>>> import numpy as np
>>> from numpy import linalg as LA
>>> np.set_printoptions(precision=2, suppress=True, linewidth=100, floatmode="fixed")
>>> J = np.array([[2, 0, 1, 4, 4],
...     [0, 1, 1, 0, 0],
...     [1, 1, 2, 2, 2],
...     [4, 0, 2, 8, 8],
...     [4, 0, 2, 8, 8]])
>>> proj = np.triu(np.array([[4, 1, 7, 7, 3],
...     [4, 8, 8, 2, 0],
...     [4, 8, 8, 3, 5],
...     [0, 7, 6, 8, 5],
...     [9, 9, 3, 7, 4]]), 1) + np.eye(5)
>>> out = proj @ J @ LA.inv(proj)
>>> proj @ J - J @ proj
array([[ 47.00,   6.00,  21.00,  77.00,  63.00],
       [ 16.00,   8.00,  12.00,  27.00,  27.00],
       [ 32.00,  -1.00,   1.00,  49.00,  41.00],
       [ 20.00,  -4.00, -18.00,   6.00, -22.00],
       [  0.00,  -4.00, -28.00, -34.00, -62.00]])
>>> out
array([[  49.00,  -41.00,   21.00, -226.00,  976.00],
       [  16.00,   -7.00,  -35.00,   39.00,  -36.00],
       [  33.00,  -32.00,   43.00, -230.00,  902.00],
       [  24.00,  -24.00,   36.00, -180.00,  696.00],
       [   4.00,   -4.00,    6.00,  -30.00,  116.00]])
>>> left, s, Vh = LA.svd(out)
>>> V = Vh[:(s > 1e-8).sum()]
>>> rng = np.random.default_rng(8111)
>>> x = out[1] + -1 * out[3] + rng.integers(2) * np.eye(5)[4]
>>> x
array([  -8.00,   17.00,  -71.00,  219.00, -731.00])
>>> LA.matrix_rank(np.vstack([out, x]))
np.int64(4)
>>> np.allclose(V.T @ V @ x, x)
False
>>> z = rng.permutation(5)
>>> z
array([3, 0, 1, 4, 2])
>>> out = J[z][:, z]
>>> np.round(LA.det(out), 2), round(LA.det(J[z]), 2)
(np.float64(0.0), np.float64(0.0))
>>> np.diag(out)
array([8, 2, 1, 8, 2])
>>> left, s, Vh = LA.svd(J)
>>> s.round(2) + 0
array([18.55,  2.24,  0.22,  0.00,  0.00])
>>> out = left[:, :3] @ np.diag(s[:3]) @ Vh[:3]
>>> round(float(np.abs(J - out).max()), 2)
0.0
>>> out.round(2) + 0
array([[2.00, 0.00, 1.00, 4.00, 4.00],
       [0.00, 1.00, 1.00, 0.00, 0.00],
       [1.00, 1.00, 2.00, 2.00, 2.00],
       [4.00, 0.00, 2.00, 8.00, 8.00],
       [4.00, 0.00, 2.00, 8.00, 8.00]])
>>> np.round(LA.norm(J - out, 2), 2), round(s[3], 2)
(np.float64(0.0), np.float64(0.0))
>>> np.round(np.trace(LA.pinv(J) @ J), 2)
np.float64(3.0)
>>> np.unique(J.round(6), axis=0).shape
(4, 5)
>>> np.allclose(J[:-1].T @ LA.lstsq(J[:-1].T, J[-1])[0], J[-1])
True
>>> A = np.array([[-4, 2, -5, -1, -3, -3, 5, -2, -5, -2, 3],
...     [-5, 1, 0, -1, -3, -1, 1, 4, 1, 2, -5],
...     [-5, 0, -5, -1, -5, 0, -1, -5, -1, 3, -2],
...     [0, 4, -1, -5, 4, -2, -4, 4, 4, -5, -1],
...     [-3, -1, -1, -2, -2, -5, -4, 0, -4, -5, 2],
...     [-5, 3, 4, 5, -4, -2, 4, -3, -4, -3, 3]])
>>> A[:, 2] = -1 * A[:, 6]
>>> A
array([[-4,  2, -5, -1, -3, -3,  5, -2, -5, -2,  3],
       [-5,  1, -1, -1, -3, -1,  1,  4,  1,  2, -5],
       [-5,  0,  1, -1, -5,  0, -1, -5, -1,  3, -2],
       [ 0,  4,  4, -5,  4, -2, -4,  4,  4, -5, -1],
       [-3, -1,  4, -2, -2, -5, -4,  0, -4, -5,  2],
       [-5,  3, -4,  5, -4, -2,  4, -3, -4, -3,  3]])
>>> out = np.array([[8, 5],
...     [9, 5],
...     [5, 9],
...     [7, 2],
...     [7, 3],
...     [2, 7],
...     [4, 3],
...     [1, 4],
...     [3, 3],
...     [8, 4],
...     [1, 6]])
>>> np.einsum("ij->j", A)
array([-22,   9,  -1,  -5, -13, -13,   1,  -2,  -9, -10,   0])
>>> LA.matrix_rank(np.vstack([A, out.T]))
np.int64(8)
>>> f, r1 = A[2], A[4]
>>> f @ r1
np.int64(20)
>>> f @ f
np.int64(92)
>>> pr = (f @ r1) / (f @ f) * f
>>> pr
array([-1.09,  0.00,  0.22, -0.22, -1.09,  0.00, -0.22, -1.09, -0.22,  0.65, -0.43])
>>> round(LA.norm(f + r1) ** 2 + LA.norm(f - r1) ** 2, 2)
np.float64(424.0)
>>> LA.matrix_rank(np.outer(f, r1))
np.int64(1)
>>> np.outer(f, r1)
array([[ 15,   5, -20,  10,  10,  25,  20,   0,  20,  25, -10],
       [  0,   0,   0,   0,   0,   0,   0,   0,   0,   0,   0],
       [ -3,  -1,   4,  -2,  -2,  -5,  -4,   0,  -4,  -5,   2],
       [  3,   1,  -4,   2,   2,   5,   4,   0,   4,   5,  -2],
       [ 15,   5, -20,  10,  10,  25,  20,   0,  20,  25, -10],
       [  0,   0,   0,   0,   0,   0,   0,   0,   0,   0,   0],
       [  3,   1,  -4,   2,   2,   5,   4,   0,   4,   5,  -2],
       [ 15,   5, -20,  10,  10,  25,  20,   0,  20,  25, -10],
       [  3,   1,  -4,   2,   2,   5,   4,   0,   4,   5,  -2],
       [ -9,  -3,  12,  -6,  -6, -15, -12,   0, -12, -15,   6],
       [  6,   2,  -8,   4,   4,  10,   8,   0,   8,  10,  -4]])
>>> np.round((r1 - pr) @ f, 2)
np.float64(-0.0)
>>> t = np.radians(45)
>>> Rm = np.eye(11)
>>> Rm[2, 2] = Rm[3, 3] = np.cos(t)
>>> Rm[2, 3], Rm[3, 2] = -np.sin(t), np.sin(t)
>>> Rm
array([[ 1.00,  0.00,  0.00,  0.00,  0.00,  0.00,  0.00,  0.00,  0.00,  0.00,  0.00],
       [ 0.00,  1.00,  0.00,  0.00,  0.00,  0.00,  0.00,  0.00,  0.00,  0.00,  0.00],
       [ 0.00,  0.00,  0.71, -0.71,  0.00,  0.00,  0.00,  0.00,  0.00,  0.00,  0.00],
       [ 0.00,  0.00,  0.71,  0.71,  0.00,  0.00,  0.00,  0.00,  0.00,  0.00,  0.00],
       [ 0.00,  0.00,  0.00,  0.00,  1.00,  0.00,  0.00,  0.00,  0.00,  0.00,  0.00],
       [ 0.00,  0.00,  0.00,  0.00,  0.00,  1.00,  0.00,  0.00,  0.00,  0.00,  0.00],
       [ 0.00,  0.00,  0.00,  0.00,  0.00,  0.00,  1.00,  0.00,  0.00,  0.00,  0.00],
       [ 0.00,  0.00,  0.00,  0.00,  0.00,  0.00,  0.00,  1.00,  0.00,  0.00,  0.00],
       [ 0.00,  0.00,  0.00,  0.00,  0.00,  0.00,  0.00,  0.00,  1.00,  0.00,  0.00],
       [ 0.00,  0.00,  0.00,  0.00,  0.00,  0.00,  0.00,  0.00,  0.00,  1.00,  0.00],
       [ 0.00,  0.00,  0.00,  0.00,  0.00,  0.00,  0.00,  0.00,  0.00,  0.00,  1.00]])
>>> out = A @ Rm.T
>>> LA.svd(A, compute_uv=False), LA.svd(out, compute_uv=False)
(array([18.22, 13.08, 10.51,  8.68,  4.86,  4.54]), array([18.22, 13.08, 10.51,  8.68,  4.86,  4.54]))
>>> np.abs(out - A).max(axis=0)
array([0.00, 0.00, 2.36, 4.29, 0.00, 0.00, 0.00, 0.00, 0.00, 0.00, 0.00])
>>> out.round(2) + 0
array([[-4.00,  2.00, -2.83, -4.24, -3.00, -3.00,  5.00, -2.00, -5.00, -2.00,  3.00],
       [-5.00,  1.00,  0.00, -1.41, -3.00, -1.00,  1.00,  4.00,  1.00,  2.00, -5.00],
       [-5.00,  0.00,  1.41,  0.00, -5.00,  0.00, -1.00, -5.00, -1.00,  3.00, -2.00],
       [ 0.00,  4.00,  6.36, -0.71,  4.00, -2.00, -4.00,  4.00,  4.00, -5.00, -1.00],
       [-3.00, -1.00,  4.24,  1.41, -2.00, -5.00, -4.00,  0.00, -4.00, -5.00,  2.00],
       [-5.00,  3.00, -6.36,  0.71, -4.00, -2.00,  4.00, -3.00, -4.00, -3.00,  3.00]])
>>> round(float(LA.det(Rm)), 2), round(np.trace(Rm), 2)
(1.0, np.float64(10.41))
>>> out = A[0, 0] * A[1:] - np.outer(A[1:, 0], A[0])
>>> out
array([[  0,   6, -21,  -1,  -3, -11,  21, -26, -29, -18,  35],
       [  0,  10, -29,  -1,   5, -15,  29,  10, -21, -22,  23],
       [  0, -16, -16,  20, -16,   8,  16, -16, -16,  20,   4],
       [  0,  10, -31,   5,  -1,  11,  31,  -6,   1,  14,   1],
       [  0,  -2,  -9, -25,   1,  -7,   9,   2,  -9,   2,   3]])
>>> np.flatnonzero(~out.round(6).any(axis=1))
array([], dtype=int64)
